$ ipython --no-banner

In [1]: import numpy as np

In [2]: np.set_printoptions(precision=1, suppress=True, linewidth=200, sign=" ")

In [3]: def tidy(a):
   ...:     return np.round(a, 1) + 0
   ...: 

In [4]: E = np.loadtxt("m.csv", delimiter=",")

In [5]: E
Out[5]: 
array([[ 0.,  0.,  0.,  0.,  0.,  6.],
       [ 0.,  0.,  0.,  0.,  2.,  6.],
       [ 0.,  0.,  0.,  0.,  9.,  1.],
       [ 0.,  0.,  0.,  0.,  9.,  2.],
       [ 0.,  2.,  9.,  9.,  0.,  0.],
       [ 6.,  6.,  1.,  2.,  0.,  0.]])

In [6]: evals, vecs = np.linalg.eigvalsh(E)
---------------------------------------------------------------------------
ValueError                                Traceback (most recent call last)
Cell In[6], line 1
----> 1 evals, vecs = np.linalg.eigvalsh(E)

ValueError: too many values to unpack (expected 2)

In [7]: evals, vecs = np.linalg.eigh(E)

In [8]: tidy(np.linalg.eigvalsh(E @ E))
Out[8]: array([   0. ,    0. ,   62.3,   62.3,  180.7,  180.7])

In [9]: tidy(np.linalg.svd(E, compute_uv=False))
Out[9]: array([ 13.4,  13.4,   7.9,   7.9,   0. ,   0. ])

In [10]: np.unique(evals.round(6) + 0, return_counts=True)[1]
Out[10]: array([ 1,  1,  2,  1,  1])

In [11]: tidy(vecs.T @ vecs)
Out[11]: 
array([[ 1.,  0.,  0.,  0.,  0.,  0.],
       [ 0.,  1.,  0.,  0.,  0.,  0.],
       [ 0.,  0.,  1.,  0.,  0.,  0.],
       [ 0.,  0.,  0.,  1.,  0.,  0.],
       [ 0.,  0.,  0.,  0.,  1.,  0.],
       [ 0.,  0.,  0.,  0.,  0.,  1.]])

In [12]: tidy(vecs.T @ E @ vecs)
Out[12]: 
array([[-13.4,   0. ,   0. ,   0. ,   0. ,   0. ],
       [  0. ,  -7.9,   0. ,   0. ,   0. ,   0. ],
       [  0. ,   0. ,   0. ,   0. ,   0. ,   0. ],
       [  0. ,   0. ,   0. ,   0. ,   0. ,   0. ],
       [  0. ,   0. ,   0. ,   0. ,   7.9,   0. ],
       [  0. ,   0. ,   0. ,   0. ,   0. ,  13.4]])

In [13]: tidy(np.abs(vecs[:, -1]))
Out[13]: array([ 0.1,  0.2,  0.5,  0.5,  0.7,  0.2])

In [14]: (evals > 1e-8).sum(), (evals < -1e-8).sum()
Out[14]: (np.int64(2), np.int64(2))

In [15]: tidy(vecs @ np.diag(evals) @ vecs.T)
Out[15]: 
array([[ 0.,  0.,  0.,  0.,  0.,  6.],
       [ 0.,  0.,  0.,  0.,  2.,  6.],
       [ 0.,  0.,  0.,  0.,  9.,  1.],
       [ 0.,  0.,  0.,  0.,  9.,  2.],
       [ 0.,  2.,  9.,  9.,  0.,  0.],
       [ 6.,  6.,  1.,  2.,  0.,  0.]])

In [16]: tidy(evals.sum()), np.trace(E)
Out[16]: (np.float64(0.0), np.float64(0.0))

In [17]: left, sigma, vt = np.linalg.svd(E)

In [18]: vecs = vt[:(sigma > 1e-8).sum()]

In [19]: rng = np.random.default_rng(66380)

In [20]: vec = E[1] + -2 * E[5] + rng.integers(2) * np.eye(6)[3]

In [21]: vec
Out[21]: array([-12., -12.,  -2.,  -3.,   2.,   6.])

In [22]: np.linalg.matrix_rank(np.vstack([E, vec]))
Out[22]: np.int64(5)

In [23]: tidy(np.linalg.norm(vec - vecs.T @ vecs @ vec))
Out[23]: np.float64(0.7)

In [24]: left, sigma, vt = np.linalg.svd(E)

In [25]: tidy(sigma)
Out[25]: array([ 13.4,  13.4,   7.9,   7.9,   0. ,   0. ])

In [26]: out = left[:, :4] @ np.diag(sigma[:4]) @ vt[:4]

In [27]: tidy(np.linalg.norm(E - out) / np.linalg.norm(E))
Out[27]: np.float64(0.0)

In [28]: np.linalg.matrix_rank(E, rtol=0.05)
Out[28]: np.int64(4)

In [29]: data = np.load("sample17.npy")

In [30]: tidy(data)
Out[30]: 
array([[-0.2,  0.1,  0.2,  0.9, -0.3,  0.1,  0.2],
       [-0.2, -0.4,  0.5, -0.2,  0.1,  0.1,  0.7],
       [ 0.3, -0.8, -0.3,  0.1, -0.2,  0.5, -0.1],
       [-0.2,  0.1, -0.5, -0.3, -0.7,  0. ,  0.4],
       [ 0.9,  0.2,  0.2,  0. , -0.3, -0.1,  0.3],
       [-0.1, -0.2,  0.5, -0.1, -0.6, -0.4, -0.5],
       [ 0. , -0.4, -0.3,  0.3,  0.2, -0.8,  0.2]])

In [31]: tidy(np.linalg.norm(data, axis=0))
Out[31]: array([ 1.,  1.,  1.,  1.,  1.,  1.,  1.])

In [32]: W0 = np.loadtxt("out2.csv", delimiter=",")

In [33]: W0
Out[33]: 
array([[ 1.2, -0.4,  2.8, -1.2,  1.4],
       [ 0. , -1.7,  0.4,  0.6,  1.1],
       [-0.5,  0.6, -1.4,  0.4, -1.5],
       [ 3.1,  1.7, -1.3,  1.1, -0.5],
       [ 1. , -0.3,  2.2,  0.9,  0.4],
       [-6. , -4. ,  1.5, -5.5,  4.5],
       [ 0.7, -1.8,  0.7, -0.1,  0.5],
       [ 0.3,  0.1, -1.1,  0.3,  0.2],
       [-0.5,  0.1, -1.2,  0.1,  0.9],
       [-1.1,  0.4,  0.7, -0.3,  0.1],
       [ 0.6, -0.2,  0.9, -0.7,  1.3],
       [ 0.1,  3.3, -1.2, -1.9,  1.4],
       [-0.4,  1.7, -2.2,  0.7,  0.9],
       [-1. , -0.7,  1. ,  0. , -0.4],
       [ 1.9, -0.7, -0.7,  1.1,  0.6],
       [-0.3,  1.1, -0.9, -1.6,  0.1],
       [ 0.7,  0.2, -1.2,  1. ,  0.2],
       [ 1.4,  0.2,  0.3,  0.8, -2. ],
       [ 0.7,  0. ,  0.5,  1.5,  1.8],
       [ 0.8, -0.5, -0.5,  0.7, -0.3],
       [ 0.5, -0.8,  0.8,  1. ,  0.2],
       [-0.3, -0.9,  0.2, -0.7, -0.7],
       [-1. ,  0.4, -0.7,  2. ,  0.7],
       [-1.5, -1.2, -0.9,  1.1, -0.9],
       [-0.6, -0.7, -0.5, -0.3, -2.1],
       [ 0. ,  0.2, -0.8, -0.3,  0.4],
       [ 0.3, -0.3, -0.7,  1.5, -1.3],
       [ 0.7,  1.1, -0.8, -0.7,  1. ],
       [ 0.2,  0.1,  1.5, -0.8,  0.1],
       [ 0.5, -0.2, -0.6, -1.3, -0.1]])

In [34]: C2 = np.cov(W0, rowvar=False)

In [35]: C2.shape
Out[35]: (5, 5)

In [36]: tidy(np.corrcoef(W0.T))
Out[36]: 
array([[ 1. ,  0.5, -0.1,  0.6, -0.4],
       [ 0.5,  1. , -0.5,  0.3, -0.2],
       [-0.1, -0.5,  1. , -0.3,  0.3],
       [ 0.6,  0.3, -0.3,  1. , -0.5],
       [-0.4, -0.2,  0.3, -0.5,  1. ]])

In [37]: tidy(np.corrcoef(W0[:, 3], W0[:, 4])[0, 1])
Out[37]: np.float64(-0.5)

In [38]: tidy(W0.std(axis=0))
Out[38]: array([ 1.5,  1.2,  1.2,  1.4,  1.2])

In [39]: tidy(np.linalg.eigvalsh(C2)[::-1])
Out[39]: array([ 4.7,  1.7,  1.3,  0.8,  0.4])

In [40]: tidy(np.polyfit(W0[:, 3], W0[:, 4], 1))
Out[40]: array([-0.5,  0.3])

In [41]: np.unravel_index(np.abs(W0).argmax(), W0.shape)
Out[41]: (np.int64(5), np.int64(0))

In [42]: np.abs(W0).max()
Out[42]: np.float64(6.0)

In [43]: np.linalg.matrix_rank(W0)
Out[43]: np.int64(5)

In [44]: tidy(np.linalg.svd(W0, compute_uv=False))
Out[44]: array([ 11.7,   6.9,   6.2,   4.9,   3.4])

In [45]: tidy(W0.sum(axis=1))
Out[45]: array([ 3.8,  0.4, -2.4,  4.1,  4.2, -9.5,  0. , -0.2, -0.6, -0.2,  1.9,  1.7,  0.7, -1.1,  2.2, -1.6,  0.9,  0.7,  4.5,  0.2,  1.7, -2.4,  1.4, -3.4, -4.2, -0.5, -0.5,  1.3,  1.1, -1.7])

In [46]: W0.shape
Out[46]: (30, 5)

In [47]: tidy(np.diff(W0, axis=0))
Out[47]: 
array([[-1.2, -1.3, -2.4,  1.8, -0.3],
       [-0.5,  2.3, -1.8, -0.2, -2.6],
       [ 3.6,  1.1,  0.1,  0.7,  1. ],
       [-2.1, -2. ,  3.5, -0.2,  0.9],
       [-7. , -3.7, -0.7, -6.4,  4.1],
       [ 6.7,  2.2, -0.8,  5.4, -4. ],
       [-0.4,  1.9, -1.8,  0.4, -0.3],
       [-0.8,  0. , -0.1, -0.2,  0.7],
       [-0.6,  0.3,  1.9, -0.4, -0.8],
       [ 1.7, -0.6,  0.2, -0.4,  1.2],
       [-0.5,  3.5, -2.1, -1.2,  0.1],
       [-0.5, -1.6, -1. ,  2.6, -0.5],
       [-0.6, -2.4,  3.2, -0.7, -1.3],
       [ 2.9,  0. , -1.7,  1.1,  1. ],
       [-2.2,  1.8, -0.2, -2.7, -0.5],
       [ 1. , -0.9, -0.3,  2.6,  0.1],
       [ 0.7,  0. ,  1.5, -0.2, -2.2],
       [-0.7, -0.2,  0.2,  0.7,  3.8],
       [ 0.1, -0.5, -1. , -0.8, -2.1],
       [-0.3, -0.3,  1.3,  0.3,  0.5],
       [-0.8, -0.1, -0.6, -1.7, -0.9],
       [-0.7,  1.3, -0.9,  2.7,  1.4],
       [-0.5, -1.6, -0.2, -0.9, -1.6],
       [ 0.9,  0.5,  0.4, -1.4, -1.2],
       [ 0.6,  0.9, -0.3,  0. ,  2.5],
       [ 0.3, -0.5,  0.1,  1.8, -1.7],
       [ 0.4,  1.4, -0.1, -2.2,  2.3],
       [-0.5, -1. ,  2.3, -0.1, -0.9],
       [ 0.3, -0.3, -2.1, -0.5, -0.2]])

In [48]: np.count_nonzero(W0)
Out[48]: np.int64(146)

In [49]: tidy(np.linalg.norm(W0))
Out[49]: np.float64(16.1)

In [50]: K = np.load("data.npy")

In [51]: K
Out[51]: 
array([[ 3.9, -0.1,  4.9],
       [ 4. ,  0.1,  5. ],
       [ 4. , -0.1,  5.1],
       [ 3.9,  0.1,  5.1],
       [ 4. ,  0.1,  4.9],
       [ 4. ,  0.1,  5.1],
       [ 4. ,  0. ,  5. ],
       [ 2. ,  4. ,  0.9],
       [ 2.2,  4.1,  1.1],
       [ 2. ,  3.9,  1. ],
       [ 1.8,  4. ,  1.1],
       [ 2. ,  3.9,  0.9],
       [ 1.9,  4.1,  1.2],
       [ 2.1,  4.1,  0.8]])

In [52]: C2 = np.cov(K, rowvar=False)

In [53]: tidy(np.linalg.eigvalsh(C2)[::-1])
Out[53]: array([ 9.7,  0. ,  0. ])

In [54]: tidy(np.corrcoef(K.T))
Out[54]: 
array([[ 1., -1.,  1.],
       [-1.,  1., -1.],
       [ 1., -1.,  1.]])

In [55]: np.argsort(-K.std(axis=0).round(6), kind="stable")
Out[55]: array([ 2,  1,  0])

In [56]: tidy(np.median(K, axis=0))
Out[56]: array([ 3. ,  2. ,  3.1])

In [57]: tidy(np.polyfit(K[:, 1], K[:, 2], 1))
Out[57]: array([-1.,  5.])

In [58]: def softmax(z):
    ...:     e = np.exp(z - z.max(axis=-1, keepdims=True))
    ...:     return e / e.sum(axis=-1, keepdims=True)
    ...: 

In [59]: tidy(softmax(10 * K[10]))
Out[59]: array([ 0.,  1.,  0.])

In [60]: tidy(softmax(K[10] + 5))
Out[60]: array([ 0.1,  0.9,  0. ])

In [61]: scores = K @ K.T / np.sqrt(3)

In [62]: tidy(softmax(scores)[10] @ K)
Out[62]: array([ 2. ,  4. ,  1.1])

In [63]: softmax(scores).round(6).argmax(axis=1)
Out[63]: array([ 2,  5,  2,  5,  5,  5,  2,  8,  8,  8,  8,  8,  8,  8])

In [64]: left, sigma, vt = np.linalg.svd(K)

In [65]: np.argmax(sigma[:-1] / (sigma[1:] + 1e-6)) + 1
Out[65]: np.int64(2)

In [66]: out = left[:, :2] @ np.diag(sigma[:2]) @ vt[:2]

In [67]: np.linalg.matrix_rank(K, rtol=0.05)
Out[67]: np.int64(2)

In [68]: arr = np.load("arr.npy")

In [69]: arr
Out[69]: 
array([[-2.,  2., -5.,  3.],
       [ 0., -2.,  0.,  0.],
       [ 0., -2.,  1., -1.],
       [ 0., -2.,  2., -2.]])

In [70]: # rows and columns are dependent

In [71]: np.argsort(-np.linalg.norm(arr, axis=0).round(6), kind="stable")[:3]
Out[71]: array([ 2,  1,  3])

In [72]: [round(float(x), 1) for x in np.linalg.svd(arr, compute_uv=False)[:3]]
Out[72]: [7.5, 2.5, 0.9]

In [73]: tidy(np.linalg.norm(arr, 2) / np.linalg.norm(arr))
Out[73]: np.float64(0.9)

In [74]: np.linalg.cond(arr) > 100
Out[74]: np.True_

In [75]: rk = np.linalg.matrix_rank(arr)

In [76]: rk
Out[76]: np.int64(3)

In [77]: null = np.linalg.svd(arr)[2][rk:].T

In [78]: tidy(null[:, 0] / null[np.abs(null[:, 0]).round(6).argmax(), 0])
Out[78]: array([ 1.,  0., -1., -1.])

In [79]: null.shape
Out[79]: (4, 1)

In [80]: [int(np.linalg.matrix_rank(np.delete(arr, i, axis=0))) for i in range(4)]
Out[80]: [2, 3, 3, 3]

In [81]: np.allclose(arr @ null, 0)
Out[81]: True

In [82]: J = np.loadtxt("block12.csv", delimiter=",")

In [83]: J
Out[83]: 
array([[ 0.,  3.,  1.,  3.,  1.,  2.],
       [ 0.,  0.,  0.,  1.,  1.,  3.],
       [ 0.,  0.,  0.,  2.,  3.,  2.],
       [ 0.,  0.,  0.,  0.,  2.,  3.],
       [ 0.,  0.,  0.,  0.,  0.,  1.],
       [ 0.,  0.,  0.,  0.,  0.,  0.]])

In [84]: # triangular, det is the product of the diagonal

In [85]: tidy(np.linalg.norm(J, 2) / np.linalg.norm(J))
Out[85]: np.float64(0.9)

In [86]: np.argsort(-np.linalg.norm(J, axis=0).round(6), kind="stable")[:3]
Out[86]: array([ 5,  4,  3])

In [87]: np.linalg.matrix_rank(J, rtol=0.1)
Out[87]: np.int64(4)

In [88]: np.linalg.cond(J) > 100
Out[88]: np.True_

In [89]: left, sigma, vt = np.linalg.svd(J)

In [90]: tidy(sigma)
Out[90]: array([ 7.1,  3.4,  1.9,  0.8,  0. ,  0. ])

In [91]: np.argmax(sigma[:-1] / (sigma[1:] + 1e-6)) + 1
Out[91]: np.int64(4)

In [92]: out = left[:, :4] @ np.diag(sigma[:4]) @ vt[:4]

In [93]: tidy(np.linalg.norm(J - out, 2)), tidy(sigma[4])
Out[93]: (np.float64(0.0), np.float64(0.0))

In [94]: np.linalg.matrix_rank(out)
Out[94]: np.int64(4)

In [95]: tidy(np.abs(J - out).max())
Out[95]: np.float64(0.0)

In [96]: tidy(out)
Out[96]: 
array([[ 0.,  3.,  1.,  3.,  1.,  2.],
       [ 0.,  0.,  0.,  1.,  1.,  3.],
       [ 0.,  0.,  0.,  2.,  3.,  2.],
       [ 0.,  0.,  0.,  0.,  2.,  3.],
       [ 0.,  0.,  0.,  0.,  0.,  1.],
       [ 0.,  0.,  0.,  0.,  0.,  0.]])

In [97]: np.abs(np.diag(np.linalg.qr(J)[1])) > 1e-9
Out[97]: array([False, False, False, False, False, False])

In [98]: np.linalg.lstsq(J[:-1].T, J[-1])[2]
Out[98]: np.int32(4)

In [99]: np.unique(J.round(6), axis=0).shape
Out[99]: (6, 6)

In [100]: W = np.array([[3, 0, 0, 2],
     ...:     [3, 1, 0, 4],
     ...:     [4, 0, 1, 5],
     ...:     [1, 5, 3, 2],
     ...:     [1, 4, 2, 1],
     ...:     [4, 2, 2, 0]])

In [101]: b = np.array([4, 8, 0, 0])

In [102]: hid = np.maximum(J @ W + b, 0)

In [103]: tidy((hid > 0).mean(axis=0))
Out[103]: array([ 1. ,  1. ,  0.8,  0.7])

In [104]: hid
Out[104]: 
array([[ 29.,  34.,  16.,  24.],
       [ 18.,  23.,  11.,   3.],
       [ 17.,  34.,  16.,   7.],
       [ 18.,  22.,  10.,   2.],
       [  8.,  10.,   2.,   0.],
       [  4.,   8.,   0.,   0.]])

In [105]: Z = np.array([[0, 1, 2], [1, 2, 1], [1, 1, 2], [1, 0, 2]])

In [106]: hid @ Z
Out[106]: 
array([[  74.,  113.,  172.],
       [  37.,   75.,   87.],
       [  57.,  101.,  114.],
       [  34.,   72.,   82.],
       [  12.,   30.,   30.],
       [   8.,   20.,   16.]])

In [107]: left, sigma, vt = np.linalg.svd(J, full_matrices=False)

In [108]: tidy(left.T @ left)
Out[108]: 
array([[ 1.,  0.,  0.,  0.,  0.,  0.],
       [ 0.,  1.,  0.,  0.,  0.,  0.],
       [ 0.,  0.,  1.,  0.,  0.,  0.],
       [ 0.,  0.,  0.,  1.,  0.,  0.],
       [ 0.,  0.,  0.,  0.,  1.,  0.],
       [ 0.,  0.,  0.,  0.,  0.,  1.]])

In [109]: tidy(vt @ vt.T)
Out[109]: 
array([[ 1.,  0.,  0.,  0.,  0.,  0.],
       [ 0.,  1.,  0.,  0.,  0.,  0.],
       [ 0.,  0.,  1.,  0.,  0.,  0.],
       [ 0.,  0.,  0.,  1.,  0.,  0.],
       [ 0.,  0.,  0.,  0.,  1.,  0.],
       [ 0.,  0.,  0.,  0.,  0.,  1.]])

In [110]: tidy(sigma)
Out[110]: array([ 7.1,  3.4,  1.9,  0.8,  0. ,  0. ])

In [111]: m1 = (rng.random((4, 4)) < 0.3) + np.eye(4)

In [112]: m1 /= m1.sum(axis=1, keepdims=True)

In [113]: m1
Out[113]: 
array([[ 1. ,  0. ,  0. ,  0. ],
       [ 0. ,  1. ,  0. ,  0. ],
       [ 0.5,  0. ,  0.5,  0. ],
       [ 0. ,  0. ,  0.5,  0.5]])

In [114]: tidy(np.linalg.eigvals(m1))
Out[114]: array([ 0.5,  0.5,  1. ,  1. ])

In [115]: tidy(np.linalg.det(m1[::-1]))
Out[115]: np.float64(0.2)

In [116]: tidy((m1 + m1.T) / 2)
Out[116]: 
array([[ 1. ,  0. ,  0.2,  0. ],
       [ 0. ,  1. ,  0. ,  0. ],
       [ 0.2,  0. ,  0.5,  0.2],
       [ 0. ,  0. ,  0.2,  0.5]])

In [117]: np.trace(m1)
Out[117]: np.float64(3.0)

In [118]: tidy(np.linalg.matrix_power(m1, 4))
Out[118]: 
array([[ 1. ,  0. ,  0. ,  0. ],
       [ 0. ,  1. ,  0. ,  0. ],
       [ 0.9,  0. ,  0.1,  0. ],
       [ 0.7,  0. ,  0.2,  0.1]])

In [119]: np.allclose(m1 @ m1.T, m1.T @ m1)
Out[119]: False

In [120]: np.allclose(m1, m1.T)
Out[120]: False
